$ python3 -q
>>> import numpy as np
>>> np.set_printoptions(precision=3, suppress=True, linewidth=120)
>>> rd = lambda a: np.round(a, 3) + 0
>>> K = np.load("block1.npy")
>>> print(K)
[[0 0 0 0 2 0 0 0 0]
 [0 2 0 0 0 0 0 0 0]
 [0 0 5 0 0 0 0 0 0]
 [0 0 0 0 0 0 0 0 0]
 [0 0 0 0 0 0 0 0 5]
 [4 0 0 0 0 0 0 0 0]
 [0 0 0 0 0 0 0 2 0]
 [0 0 0 0 0 0 0 0 0]
 [0 0 0 0 0 0 3 0 0]]
>>> # splits into 4 blocks
>>> U, sig, vt = np.linalg.svd(K)
>>> evecs = vt[:(sig > 1e-8).sum()]
>>> rng = np.random.default_rng(913)
>>> x = K[0] + 5 * K[7] + rng.integers(2) * np.eye(9)[5]
>>> print(x)
[0. 0. 0. 0. 2. 0. 0. 0. 0.]
>>> print(np.diag(evecs.T @ evecs))
[1. 1. 1. 0. 1. 0. 1. 1. 1.]
>>> print(evecs.T @ evecs)
[[1. 0. 0. 0. 0. 0. 0. 0. 0.]
 [0. 1. 0. 0. 0. 0. 0. 0. 0.]
 [0. 0. 1. 0. 0. 0. 0. 0. 0.]
 [0. 0. 0. 0. 0. 0. 0. 0. 0.]
 [0. 0. 0. 0. 1. 0. 0. 0. 0.]
 [0. 0. 0. 0. 0. 0. 0. 0. 0.]
 [0. 0. 0. 0. 0. 0. 1. 0. 0.]
 [0. 0. 0. 0. 0. 0. 0. 1. 0.]
 [0. 0. 0. 0. 0. 0. 0. 0. 1.]]
>>> print(np.allclose(evecs.T @ evecs @ x, x))
True
>>> U, sig, vt = np.linalg.svd(K)
>>> print(sig)
[5. 5. 4. 3. 2. 2. 2. 0. 0.]
>>> Y = U[:, :7] @ np.diag(sig[:7]) @ vt[:7]
>>> print(Y)
[[0. 0. 0. 0. 2. 0. 0. 0. 0.]
 [0. 2. 0. 0. 0. 0. 0. 0. 0.]
 [0. 0. 5. 0. 0. 0. 0. 0. 0.]
 [0. 0. 0. 0. 0. 0. 0. 0. 0.]
 [0. 0. 0. 0. 0. 0. 0. 0. 5.]
 [4. 0. 0. 0. 0. 0. 0. 0. 0.]
 [0. 0. 0. 0. 0. 0. 0. 2. 0.]
 [0. 0. 0. 0. 0. 0. 0. 0. 0.]
 [0. 0. 0. 0. 0. 0. 3. 0. 0.]]
>>> print(np.abs(K - Y).max())
0.0
>>> print(rd(np.linalg.norm(K - Y) / np.linalg.norm(K)))
0.0
>>> print(np.linalg.matrix_rank(Y))
7
>>> print(rd(np.linalg.norm(K - Y, 2)), sig[7])
0.0 0.0
>>> print(np.linalg.matrix_rank(K, rtol=0.05))
7
>>> print(rd(np.trace(np.linalg.pinv(Y) @ Y)))
7.0
>>> print(np.allclose(Y[:-1].T @ np.linalg.lstsq(Y[:-1].T, Y[-1])[0], Y[-1]))
False
>>> print(np.abs(np.diag(np.linalg.qr(Y)[1])) > 1e-9)
[ True  True  True False  True False  True  True False]
>>> print(rd(Y @ np.linalg.pinv(Y) @ Y))
[[0. 0. 0. 0. 2. 0. 0. 0. 0.]
 [0. 2. 0. 0. 0. 0. 0. 0. 0.]
 [0. 0. 5. 0. 0. 0. 0. 0. 0.]
 [0. 0. 0. 0. 0. 0. 0. 0. 0.]
 [0. 0. 0. 0. 0. 0. 0. 0. 5.]
 [4. 0. 0. 0. 0. 0. 0. 0. 0.]
 [0. 0. 0. 0. 0. 0. 0. 2. 0.]
 [0. 0. 0. 0. 0. 0. 0. 0. 0.]
 [0. 0. 0. 0. 0. 0. 3. 0. 0.]]
>>> data = np.array([[-4, 0, 1, -3, -2, -4, 1],
...     [0, 0, -2, 0, 2, -5, 2],
...     [-3, 4, 5, 2, -1, 4, 4],
...     [4, -3, 5, 2, 4, 1, -2],
...     [2, 5, -4, -4, -3, -1, 3],
...     [5, 3, -2, 2, 0, -1, -2],
...     [0, 4, 0, -3, 2, 2, -4],
...     [-5, -5, 1, 5, -5, -1, 1],
...     [2, -4, -5, -3, -1, -5, 0],
...     [2, -1, -5, -4, 3, -3, -3]])
>>> data[8] = data[5]
>>> print(data)
[[-4  0  1 -3 -2 -4  1]
 [ 0  0 -2  0  2 -5  2]
 [-3  4  5  2 -1  4  4]
 [ 4 -3  5  2  4  1 -2]
 [ 2  5 -4 -4 -3 -1  3]
 [ 5  3 -2  2  0 -1 -2]
 [ 0  4  0 -3  2  2 -4]
 [-5 -5  1  5 -5 -1  1]
 [ 5  3 -2  2  0 -1 -2]
 [ 2 -1 -5 -4  3 -3 -3]]
>>> # rows 5 and 8 are equal
>>> Y = data / np.linalg.norm(data, axis=1, keepdims=True)
>>> C2 = Y @ Y.T
>>> print(rd(np.linalg.norm(Y, axis=1)))
[1. 1. 1. 1. 1. 1. 1. 1. 1. 1.]
>>> print(rd(np.degrees(np.arccos(np.clip(C2[1, 0], -1, 1)))))
67.438
>>> print(rd(C2[1]))
[ 0.384  1.    -0.423 -0.209  0.239  0.12  -0.329 -0.081  0.12   0.481]
>>> print((C2 - 2 * np.eye(10)).round(6).argmax(axis=1))
[1 9 7 5 5 8 9 0 5 1]
>>> W = np.array([[-2, -1, -2, -3, -3],
...     [1, -1, 1, 1, 3],
...     [-2, -1, 0, 3, 1],
...     [2, -2, 1, 3, 2],
...     [1, -3, 3, -1, 0],
...     [-1, -1, 2, -3, 1],
...     [-1, 0, 0, 1, 3]])
>>> c = np.array([4, 9, 2, 7, 2])
>>> hid = np.maximum(data @ W + c, 0)
>>> print((hid > 0).mean(axis=0))
[0.7 0.6 0.3 0.5 0.5]
>>> C = np.array([[2, 1], [2, 0], [2, 0], [1, 1], [1, 1]])
>>> print((hid @ C).round(6).argmax(axis=1))
[0 0 0 0 0 0 0 0 0 0]
>>> print(hid @ C)
[[102  41]
 [ 63  30]
 [120  82]
 [ 18   4]
 [ 55   7]
 [ 16   8]
 [ 44   6]
 [131  71]
 [ 16   8]
 [ 50  10]]
>>> x = np.array([-2, 0, -2, -1, 0, -2, 0])
>>> rhs = data @ x
>>> print(rhs)
[ 17  14 -14 -22  10  -6  -1   5  -6  16]
>>> print(rd(np.linalg.lstsq(data, rhs)[0]))
[-2.  0. -2. -1.  0. -2.  0.]
>>> print(rd(np.linalg.pinv(data) @ data))
[[1. 0. 0. 0. 0. 0. 0.]
 [0. 1. 0. 0. 0. 0. 0.]
 [0. 0. 1. 0. 0. 0. 0.]
 [0. 0. 0. 1. 0. 0. 0.]
 [0. 0. 0. 0. 1. 0. 0.]
 [0. 0. 0. 0. 0. 1. 0.]
 [0. 0. 0. 0. 0. 0. 1.]]
>>> print(rd(np.linalg.solve(data.T @ data, data.T @ rhs)))
[-2.  0. -2. -1.  0. -2.  0.]
>>> rhs = rhs + 0.05 * rng.normal(size=10)
>>> print(rd(rhs))
[ 16.985  13.953 -14.069 -21.957  10.007  -6.032  -0.991   4.942  -6.016  16.075]
>>> c, *_ = np.linalg.lstsq(data, rhs)
>>> print([round(float(np.linalg.norm(np.linalg.solve(data.T @ data + lam * np.eye(7), data.T @ rhs))), 2) for lam in (0, 1, 10, 100)])
[3.6, 3.54, 3.21, 1.96]
